>>> import numpy as np
>>> np.set_printoptions(suppress=True, linewidth=100)
>>> def tidy(a):
...     return np.round(a, 3) + 0
... 
>>> K = np.loadtxt("w.csv", delimiter=",")
>>> K
array([[ 84., -54., -27., -27., -45.],
       [-54.,  39.,  18.,  18.,  30.],
       [-27.,  18.,  12.,   9.,  15.],
       [-27.,  18.,   9.,  12.,  15.],
       [-45.,  30.,  15.,  15.,  28.]])
>>> left, sv, Vh = np.linalg.svd(K, full_matrices=False)
>>> (sv > 1e-8).sum()
np.int64(5)
>>> tidy(left.T @ K @ Vh.T)
array([[163.,   0.,   0.,   0.,   0.],
       [  0.,   3.,   0.,   0.,   0.],
       [  0.,   0.,   3.,   0.,   0.],
       [  0.,   0.,   0.,   3.,   0.],
       [  0.,   0.,   0.,   0.,   3.]])
>>> tidy(np.abs(Vh[0]))
array([0.712, 0.474, 0.237, 0.237, 0.395])
>>> tidy(left.T @ left)
array([[1., 0., 0., 0., 0.],
       [0., 1., 0., 0., 0.],
       [0., 0., 1., 0., 0.],
       [0., 0., 0., 1., 0.],
       [0., 0., 0., 0., 1.]])
>>> M2 = K / np.linalg.norm(K, axis=1, keepdims=True)
>>> G = M2 @ M2.T
>>> tidy(np.linalg.norm(M2, axis=1))
array([1., 1., 1., 1., 1.])
>>> tidy(np.degrees(np.arccos(np.clip(G[3, 1], -1, 1))))
np.float64(4.962)
>>> (np.abs(G) > 0.9).astype(int)
array([[1, 1, 1, 1, 1],
       [1, 1, 1, 1, 1],
       [1, 1, 1, 1, 1],
       [1, 1, 1, 1, 1],
       [1, 1, 1, 1, 1]])
>>> (G - 2 * np.eye(5)).round(6).argmax(axis=1)
array([2, 4, 1, 1, 1])
>>> tidy(G)
array([[ 1.   , -0.999, -0.997, -0.997, -0.999],
       [-0.999,  1.   ,  0.996,  0.996,  0.998],
       [-0.997,  0.996,  1.   ,  0.994,  0.996],
       [-0.997,  0.996,  0.994,  1.   ,  0.996],
       [-0.999,  0.998,  0.996,  0.996,  1.   ]])
>>> ev, vecs = np.linalg.eigh(K)
>>> tidy(vecs @ np.diag(ev) @ vecs.T)
array([[ 84., -54., -27., -27., -45.],
       [-54.,  39.,  18.,  18.,  30.],
       [-27.,  18.,  12.,   9.,  15.],
       [-27.,  18.,   9.,  12.,  15.],
       [-45.,  30.,  15.,  15.,  28.]])
>>> ev.sum(), np.trace(K)
(np.float64(175.0), np.float64(175.0))
>>> np.unique(ev.round(6) + 0, return_counts=True)[1]
array([4, 1])
>>> (ev > 1e-8).sum(), (ev < -1e-8).sum()
(np.int64(5), np.int64(0))
>>> tidy(np.linalg.svd(K, compute_uv=False))
array([163.,   3.,   3.,   3.,   3.])
>>> np.abs(vecs[:, -1]).round(6).argmax()
np.int64(0)
>>> tidy(vecs.T @ K @ vecs)
array([[  3.,   0.,   0.,   0.,   0.],
       [  0.,   3.,   0.,   0.,   0.],
       [  0.,   0.,   3.,   0.,   0.],
       [  0.,   0.,   0.,   3.,   0.],
       [  0.,   0.,   0.,   0., 163.]])
>>> tidy(vecs.T @ vecs)
array([[1., 0., 0., 0., 0.],
       [0., 1., 0., 0., 0.],
       [0., 0., 1., 0., 0.],
       [0., 0., 0., 1., 0.],
       [0., 0., 0., 0., 1.]])
>>> left, sv, Vh = np.linalg.svd(K)
>>> tidy(sv)
array([163.,   3.,   3.,   3.,   3.])
>>> np.argmax(sv[:-1] / (sv[1:] + 1e-6)) + 1
np.int64(1)
>>> M2 = left[:, :1] @ np.diag(sv[:1]) @ Vh[:1]
>>> np.linalg.matrix_rank(M2)
np.int64(1)
>>> tidy(np.abs(K - M2).max())
np.float64(2.831)
>>> tidy(np.linalg.norm(K - M2) / np.linalg.norm(K))
np.float64(0.037)
>>> tidy(M2)
array([[ 82.519, -55.012, -27.506, -27.506, -45.844],
       [-55.013,  36.675,  18.338,  18.338,  30.562],
       [-27.506,  18.338,   9.169,   9.169,  15.281],
       [-27.506,  18.338,   9.169,   9.169,  15.281],
       [-45.844,  30.562,  15.281,  15.281,  25.469]])
>>> [round(float(x), 3) for x in np.linalg.svd(K, compute_uv=False)[:3]]
[163.0, 3.0, 3.0]
>>> np.argsort(-np.linalg.norm(K, axis=0).round(6), kind="stable")[:3]
array([0, 1, 4])
>>> data = np.load("block12.npy")
>>> data
array([[ 3.,  2.,  2.,  2., -2.,  4.,  4.],
       [ 2.,  0.,  1.,  1., -1.,  2.,  2.],
       [ 2.,  1.,  0.,  1., -1.,  2.,  2.],
       [ 2.,  1.,  1.,  0., -1.,  2.,  2.],
       [-2., -1., -1., -1.,  0., -2., -2.],
       [ 4.,  2.,  2.,  2., -2.,  3.,  4.],
       [ 4.,  2.,  2.,  2., -2.,  4.,  3.]])
>>> # symmetric, so the eigenvalues are real
>>> left, sv, Vh = np.linalg.svd(data)
>>> tidy(sv)
array([15.,  1.,  1.,  1.,  1.,  1.,  1.])
>>> np.argmax(sv[:-1] / (sv[1:] + 1e-6)) + 1
np.int64(1)
>>> M2 = left[:, :1] @ np.diag(sv[:1]) @ Vh[:1]
>>> tidy(np.abs(data - M2).max())
np.float64(0.938)
>>> np.linalg.matrix_rank(M2)
np.int64(1)
>>> np.linalg.matrix_rank(data, rtol=0.05)
np.int64(7)
>>> tidy(M2)
array([[ 3.75 ,  1.875,  1.875,  1.875, -1.875,  3.75 ,  3.75 ],
       [ 1.875,  0.938,  0.938,  0.938, -0.938,  1.875,  1.875],
       [ 1.875,  0.938,  0.938,  0.938, -0.938,  1.875,  1.875],
       [ 1.875,  0.938,  0.938,  0.938, -0.938,  1.875,  1.875],
       [-1.875, -0.938, -0.938, -0.938,  0.938, -1.875, -1.875],
       [ 3.75 ,  1.875,  1.875,  1.875, -1.875,  3.75 ,  3.75 ],
       [ 3.75 ,  1.875,  1.875,  1.875, -1.875,  3.75 ,  3.75 ]])
>>> ev, vecs = np.linalg.eigh(data)
>>> vec = np.array([-3, 4, 5, -4, 0, 0, -5])
>>> tidy(vecs * np.maximum(ev, 0) @ vecs.T)
array([[ 3.75 ,  1.875,  1.875,  1.875, -1.875,  3.75 ,  3.75 ],
       [ 1.875,  0.938,  0.938,  0.938, -0.938,  1.875,  1.875],
       [ 1.875,  0.938,  0.938,  0.938, -0.938,  1.875,  1.875],
       [ 1.875,  0.938,  0.938,  0.938, -0.938,  1.875,  1.875],
       [-1.875, -0.938, -0.938, -0.938,  0.938, -1.875, -1.875],
       [ 3.75 ,  1.875,  1.875,  1.875, -1.875,  3.75 ,  3.75 ],
       [ 3.75 ,  1.875,  1.875,  1.875, -1.875,  3.75 ,  3.75 ]])
>>> tidy(vecs * np.abs(ev) @ vecs.T)
array([[ 4.5  ,  1.75 ,  1.75 ,  1.75 , -1.75 ,  3.5  ,  3.5  ],
       [ 1.75 ,  1.875,  0.875,  0.875, -0.875,  1.75 ,  1.75 ],
       [ 1.75 ,  0.875,  1.875,  0.875, -0.875,  1.75 ,  1.75 ],
       [ 1.75 ,  0.875,  0.875,  1.875, -0.875,  1.75 ,  1.75 ],
       [-1.75 , -0.875, -0.875, -0.875,  1.875, -1.75 , -1.75 ],
       [ 3.5  ,  1.75 ,  1.75 ,  1.75 , -1.75 ,  4.5  ,  3.5  ],
       [ 3.5  ,  1.75 ,  1.75 ,  1.75 , -1.75 ,  3.5  ,  4.5  ]])
>>> np.abs(data).sum(axis=1).max(), tidy(np.abs(ev).max())
(np.float64(19.0), np.float64(15.0))
>>> tidy(np.linalg.eigvalsh(data[1:, 1:]))
array([-1., -1., -1., -1., -1., 11.])
>>> (np.sign(vecs[:, -1].round(6)) == np.sign(vecs[0, -1].round(6))).astype(int)
array([1, 1, 1, 1, 0, 1, 1])
>>> [round(float(np.linalg.det(data[:i, :i])), 2) + 0 for i in range(1, 8)]
[3.0, -4.0, 5.0, -6.0, 7.0, -11.0, 15.0]
>>> np.all(np.linalg.eigvalsh(data) > 0)
np.False_
>>> tidy(np.linalg.eigvalsh(data).min())
np.float64(-1.0)
>>> q, Rm = np.linalg.qr(data)
>>> np.trace(q @ q.T)
np.float64(7.0)
>>> tidy(q @ Rm)
array([[ 3.,  2.,  2.,  2., -2.,  4.,  4.],
       [ 2.,  0.,  1.,  1., -1.,  2.,  2.],
       [ 2.,  1.,  0.,  1., -1.,  2.,  2.],
       [ 2.,  1.,  1.,  0., -1.,  2.,  2.],
       [-2., -1., -1., -1.,  0., -2., -2.],
       [ 4.,  2.,  2.,  2., -2.,  3.,  4.],
       [ 4.,  2.,  2.,  2., -2.,  4.,  3.]])
>>> np.allclose(Rm.T @ Rm, data.T @ data)
True
>>> tidy(abs(Rm[0, 0])), tidy(np.linalg.norm(data[:, 0]))
(np.float64(7.55), np.float64(7.55))
>>> data.sum(axis=0)
array([15.,  7.,  7.,  7., -9., 15., 15.])
>>> tidy(data.mean(axis=0))
array([ 2.143,  1.   ,  1.   ,  1.   , -1.286,  2.143,  2.143])
>>> np.abs(data).max()
np.float64(4.0)
>>> data.sum(axis=1)
array([15.,  7.,  7.,  7., -9., 15., 15.])
>>> np.count_nonzero(data)
np.int64(45)
>>> W0 = np.loadtxt("arr.csv", delimiter=",")
>>> W0
array([[  4.068,  13.521, -10.007],
       [  6.831,  14.131, -11.152],
       [  3.02 ,  15.872,  -9.287],
       [  4.287,  14.157, -10.748],
       [  4.335,  17.321,  -9.287],
       [  4.44 ,  13.852,  -9.594],
       [  3.255,  15.013, -11.149],
       [  4.033,  14.532,  -9.57 ],
       [  4.204,  13.679,  -9.214],
       [  4.494,  15.69 , -11.414],
       [  6.152,  14.125,  -9.823],
       [  4.872,  15.7  , -10.12 ],
       [  2.98 ,  14.906,  -9.507],
       [  6.49 ,  13.541, -10.906],
       [  4.134,  13.539,  -9.454],
       [  3.322,  13.731, -10.465],
       [  3.751,  15.458,  -9.77 ],
       [  5.395,  13.687,  -9.799],
       [  3.976,  15.774, -10.342],
       [  5.369,  13.398, -10.036],
       [  7.551,  15.195,  -8.603],
       [  3.853,  13.629, -10.39 ],
       [  3.527,  16.856,  -7.629],
       [  5.92 ,  15.235, -10.321],
       [  4.6  ,  16.208,  -8.565],
       [  6.295,  13.867, -11.165],
       [  5.506,  13.794, -10.363],
       [  6.785,  14.568,  -9.006],
       [  3.541,  15.033,  -9.518],
       [  5.054,  13.548, -10.54 ],
       [  6.598,  15.411,  -9.544],
       [  4.54 ,  14.062, -10.053],
       [  4.933,  16.032,  -8.626],
       [  4.272,  14.21 ,  -8.975],
       [  4.868,  17.111,  -9.646],
       [  4.379,  15.935,  -9.669],
       [  4.62 ,  15.856, -10.218],
       [  4.643,  15.654,  -9.667],
       [  5.287,  14.035, -10.157],
       [  5.373,  15.365,  -9.266],
       [  5.592,  14.831,  -9.321],
       [  3.228,  13.726,  -9.431],
       [  5.235,  15.729,  -8.392],
       [  6.325,  14.291, -10.708],
       [  5.745,  14.925,  -8.285],
       [  2.618,  14.5  , -10.412]])
>>> Ac = (W0 - W0.mean(axis=0)) / W0.std(axis=0)
>>> tidy(Ac.std(axis=0))
array([1., 1., 1.])
>>> np.argwhere(np.abs(Ac) > 2)
array([[ 4,  1],
       [20,  0],
       [22,  2],
       [34,  1]])
>>> coef = np.linalg.lstsq(np.delete(Ac, 1, axis=1), Ac[:, 1])[0]
>>> tidy(coef)
array([-0.103,  0.402])
>>> tidy(1 - np.var(Ac[:, 1] - np.delete(Ac, 1, axis=1) @ coef))
np.float64(0.175)
>>> np.abs(coef).argmax()
np.int64(1)
>>> u = np.array([1, 3, 2])
>>> tidy(np.cross(W0[37, :3], W0[30, :3]))
array([ -0.424, -19.47 , -31.732])
>>> Ac = W0 - W0.mean(axis=0)
>>> vecs = np.linalg.svd(Ac)[2][:1]
>>> M2 = Ac - Ac @ vecs.T @ vecs
>>> tidy(np.diag(vecs.T @ vecs))
array([0.577, 0.335, 0.089])
>>> tidy((Ac @ vecs.T).std(axis=0))
array([1.197])
>>> tidy(np.linalg.norm(M2) / np.linalg.norm(Ac))
np.float64(0.729)
>>> tidy(np.cov(Ac @ vecs.T, rowvar=False))
np.float64(1.464)
>>> M2 = np.c_[W0[:, :1] @ np.array([[2]]), np.array([-5, 1, -3, 5, -3, -4, 5, -3, 4, 0, 5, -5, 5, 3, -4, -1, 4, 0, -1, 3, -5, 5, 1, -5, -4, -3, 2, 4, -3, -3, -3, 3, 4, 0, 5, -2, 1, 0, -3, -3, 3, -5, 3, -1, 2, 1])]
>>> M2
array([[ 8.136, -5.   ],
       [13.662,  1.   ],
       [ 6.04 , -3.   ],
       [ 8.574,  5.   ],
       [ 8.67 , -3.   ],
       [ 8.88 , -4.   ],
       [ 6.51 ,  5.   ],
       [ 8.066, -3.   ],
       [ 8.408,  4.   ],
       [ 8.988,  0.   ],
       [12.304,  5.   ],
       [ 9.744, -5.   ],
       [ 5.96 ,  5.   ],
       [12.98 ,  3.   ],
       [ 8.268, -4.   ],
       [ 6.644, -1.   ],
       [ 7.502,  4.   ],
       [10.79 ,  0.   ],
       [ 7.952, -1.   ],
       [10.738,  3.   ],
       [15.102, -5.   ],
       [ 7.706,  5.   ],
       [ 7.054,  1.   ],
       [11.84 , -5.   ],
       [ 9.2  , -4.   ],
       [12.59 , -3.   ],
       [11.012,  2.   ],
       [13.57 ,  4.   ],
       [ 7.082, -3.   ],
       [10.108, -3.   ],
       [13.196, -3.   ],
       [ 9.08 ,  3.   ],
       [ 9.866,  4.   ],
       [ 8.544,  0.   ],
       [ 9.736,  5.   ],
       [ 8.758, -2.   ],
       [ 9.24 ,  1.   ],
       [ 9.286,  0.   ],
       [10.574, -3.   ],
       [10.746, -3.   ],
       [11.184,  3.   ],
       [ 6.456, -5.   ],
       [10.47 ,  3.   ],
       [12.65 , -1.   ],
       [11.49 ,  2.   ],
       [ 5.236,  1.   ]])
>>> tidy(np.linalg.norm(np.linalg.qr(W0)[0].T @ M2, axis=0) ** 2 / ((M2 ** 2).sum(axis=0) + 1e-12))
array([1.   , 0.004])
>>> tidy(np.linalg.lstsq(W0, M2[:, 0])[0])
array([2., 0., 0.])
>>> feats = np.load("case17.npy")
>>> feats
array([[ 3,  4,  5,  6,  7,  8,  9, 10, 11],
       [12, 13, 14, 15, 16, 17, 18, 19, 20],
       [21, 22, 23, 24, 25, 26, 27, 28, 29],
       [30, 31, 32, 33, 34, 35, 36, 37, 38],
       [39, 40, 41, 42, 43, 44, 45, 46, 47],
       [48, 49, 50, 51, 52, 53, 54, 55, 56],
       [57, 58, 59, 60, 61, 62, 63, 64, 65],
       [66, 67, 68, 69, 70, 71, 72, 73, 74],
       [75, 76, 77, 78, 79, 80, 81, 82, 83]])
>>> # rows and columns are dependent
>>> tidy(np.linalg.norm(feats, 2))
np.float64(440.372)
>>> tidy(np.linalg.norm(feats, "nuc"))
np.float64(451.408)
>>> tidy(np.linalg.norm(feats[3] - feats[7]))
np.float64(108.0)
>>> tidy(np.linalg.norm(feats) ** 2 / np.linalg.norm(feats, 2) ** 2)
np.float64(1.001)
